$ python3 -q
>>> import numpy as np
>>> import numpy.linalg as la
>>> np.set_printoptions(suppress=True, linewidth=100)
>>> M = np.load("w.npy")
>>> M
array([[ 1. ,  1.4,  0.6,  0. , -1.7,  0.6,  1.5,  0.2, -0.1],
       [ 1. , -0.5, -1.5, -0.2,  0.1, -0.8,  1.4, -1.6,  0.8],
       [ 1.1, -1.4,  0.6,  0.5,  1. ,  1. , -0.1,  1.5, -0.9],
       [-1.1,  0.5,  0.7,  1.8,  0.6,  0.2,  1.4, -1.3,  0. ],
       [ 0.8,  0.3,  0.5,  1. , -0.1, -2. , -0.7, -1.2,  1. ],
       [ 0.5,  2.3,  0.3, -0.2, -0.3,  0.3,  0.2, -1.7,  0.7],
       [-1. ,  0.6, -1.6, -0.1,  0.3,  0.2, -1.4, -0.7,  1.7],
       [ 0.6, -0.1, -0.5, -1.4, -1.7,  0.6,  0.3,  0.8,  1.5],
       [ 1.1, -0.5, -0.3, -0.3,  1.3, -0.9,  0.9,  2. ,  0. ],
       [-0.4, -0.1,  1.4, -1.4,  1.3,  0.9, -1.1,  1. ,  0.5],
       [-1.6,  0.6, -1.8, -0.6,  0.2,  0.9,  0.9,  0.2,  0.9],
       [-1.8,  0. , -1.1,  0.7,  0.3, -0.7, -1.6, -0.6,  0.7],
       [-0.5, -0.8,  2. , -0.1, -0.3,  0.5,  1.4, -1.2,  0.5],
       [-1.4,  1.1, -0.3,  0.5,  0.3,  1.1,  0.1, -0.9,  1.8],
       [-0.3, -0.1,  1. , -2.5, -0.3,  1. ,  0. ,  0.6,  0.5],
       [ 0.7,  0.7,  0.4,  1.9,  1. , -1.7, -0.6, -0.3, -0.1]])
>>> proj = M @ la.solve(M.T @ M, M.T)
>>> np.round(proj @ M[:, 7], 1)
array([ 0.2, -1.6,  1.5, -1.3, -1.2, -1.7, -0.7,  0.8,  2. ,  1. ,  0.2, -0.6, -1.2, -0.9,  0.6,
       -0.3])
>>> np.round(la.eigvalsh(proj), 1) + 0
array([0., 0., 0., 0., 0., 0., 0., 1., 1., 1., 1., 1., 1., 1., 1., 1.])
>>> J = np.loadtxt("run10.csv", delimiter=",")
>>> J
array([[ 0.3,  0. ,  0. , -2. , -1. , -2. , -1. , -1. ],
       [-1. , -1.7,  2. ,  0. ,  1. , -1. , -2. ,  2. ],
       [ 0. , -1. ,  1.3,  2. , -2. , -2. ,  0. ,  2. ],
       [ 2. , -2. ,  0. ,  0.3,  1. ,  2. ,  0. ,  2. ],
       [-2. ,  0. , -1. ,  0. ,  2.3, -1. ,  0. ,  1. ],
       [ 0. , -2. , -1. ,  2. , -1. , -0.7,  1. ,  1. ],
       [ 1. ,  0. ,  1. ,  2. ,  2. ,  2. ,  2.3, -2. ],
       [ 0. ,  0. ,  0. , -2. , -1. , -2. , -1. , -0.7]])
>>> rng = np.random.default_rng(967)
>>> z = rng.permutation(8)
>>> B = J[:, z] * rng.choice([-1, 1], 8)
>>> B
array([[-0. , -1. ,  1. , -2. , -1. ,  2. ,  0.3,  0. ],
       [-2. ,  1. , -2. , -1. , -2. , -0. , -1. , -1.7],
       [-1.3, -2. , -2. , -2. ,  0. , -2. ,  0. , -1. ],
       [-0. ,  1. , -2. ,  2. ,  0. , -0.3,  2. , -2. ],
       [ 1. ,  2.3, -1. , -1. ,  0. , -0. , -2. ,  0. ],
       [ 1. , -1. , -1. , -0.7,  1. , -2. ,  0. , -2. ],
       [-1. ,  2. ,  2. ,  2. ,  2.3, -2. ,  1. ,  0. ],
       [-0. , -1. ,  0.7, -2. , -1. ,  2. ,  0. ,  0. ]])
>>> Uu, _, Vt = la.svd(J.T @ B)
>>> np.round(la.lstsq(J, B)[0], 1) + 0
array([[ 0.,  0.,  0.,  0.,  0.,  0.,  1.,  0.],
       [ 0.,  0.,  0.,  0.,  0.,  0.,  0.,  1.],
       [-1.,  0.,  0.,  0.,  0.,  0.,  0.,  0.],
       [ 0.,  0.,  0.,  0.,  0., -1.,  0.,  0.],
       [ 0.,  1.,  0.,  0.,  0.,  0.,  0.,  0.],
       [ 0.,  0.,  0.,  1.,  0.,  0.,  0.,  0.],
       [ 0.,  0.,  0.,  0.,  1.,  0.,  0.,  0.],
       [ 0.,  0., -1.,  0.,  0.,  0.,  0.,  0.]])
>>> z = rng.permutation(8)
>>> z
array([4, 5, 2, 3, 0, 6, 7, 1])
>>> B = J[z][:, z]
>>> B
array([[ 2.3, -1. , -1. ,  0. , -2. ,  0. ,  1. ,  0. ],
       [-1. , -0.7, -1. ,  2. ,  0. ,  1. ,  1. , -2. ],
       [-2. , -2. ,  1.3,  2. ,  0. ,  0. ,  2. , -1. ],
       [ 1. ,  2. ,  0. ,  0.3,  2. ,  0. ,  2. , -2. ],
       [-1. , -2. ,  0. , -2. ,  0.3, -1. , -1. ,  0. ],
       [ 2. ,  2. ,  1. ,  2. ,  1. ,  2.3, -2. ,  0. ],
       [-1. , -2. ,  0. , -2. ,  0. , -1. , -0.7,  0. ],
       [ 1. , -1. ,  2. ,  0. , -1. , -2. ,  2. , -1.7]])
>>> np.trace(B)
np.float64(3.4)
>>> round(la.det(B), 1), np.round(la.det(J[z]), 1)
(np.float64(373.7), np.float64(373.7))
>>> B = np.array([[3, 0, 4],
...     [4, 1, 1],
...     [0, 2, 0],
...     [0, 0, 1],
...     [2, 5, 1],
...     [5, 4, 2],
...     [4, 4, 0],
...     [1, 2, 4]])
>>> np.round(np.einsum("ij,ij->i", J, J), 1)
array([11.1, 17.9, 18.7, 17.1, 12.3, 12.5, 23.3, 10.5])
>>> def softmax(z):
...     e = np.exp(z - z.max(axis=-1, keepdims=True))
...     return e / e.sum(axis=-1, keepdims=True)
... 
>>> np.round(softmax(10 * J[3]), 1) + 0
array([0.3, 0. , 0. , 0. , 0. , 0.3, 0. , 0.3])
>>> np.round(softmax(J).sum(axis=1), 1)
array([1., 1., 1., 1., 1., 1., 1., 1.])
>>> S = J @ J.T / np.sqrt(8)
>>> np.round(softmax(S)[3] @ J, 1) + 0
array([ 1.9, -2. ,  0. ,  0.3,  1. ,  1.9,  0. ,  1.9])
>>> K = np.load("data.npy")
>>> K
array([[ 2,  4,  4,  7,  2,  5,  8,  5,  3,  6],
       [ 4,  0,  7,  9,  4,  3,  3,  8,  9,  3],
       [ 4,  7,  0,  7,  7,  7,  6, 10,  3,  5],
       [ 7,  9,  7,  6,  5,  4,  4,  8,  8,  9],
       [ 2,  4,  7,  5,  8,  7,  6,  7,  4,  0],
       [ 5,  3,  7,  4,  7,  8,  9,  5,  4,  3],
       [ 8,  3,  6,  4,  6,  9,  8,  7,  4,  2],
       [ 5,  8, 10,  8,  7,  5,  7,  0,  5,  1],
       [ 3,  9,  3,  8,  4,  4,  4,  5,  6,  6],
       [ 6,  3,  5,  9,  0,  3,  2,  1,  6, 10]])
>>> w, evecs = la.eigh(K)
>>> x0 = np.array([3, 4, 3, 4, 4, -4, -4, 5, 4, 0])
>>> np.round(la.eigvalsh(K[1:, 1:]), 1)
array([-11.1,  -9.4,  -5.1,  -1.5,   0.4,   1.8,   6.4,  14.8,  49.9])
>>> round(float(x0 @ K @ x0 / (x0 @ x0)), 1), round(float(w[0]), 1), round(float(w[-1]), 1)
(18.0, -11.2, 54.0)
>>> np.abs(K).sum(axis=1).max(), round(float(np.abs(w).max()), 1)
(np.int64(67), 54.0)
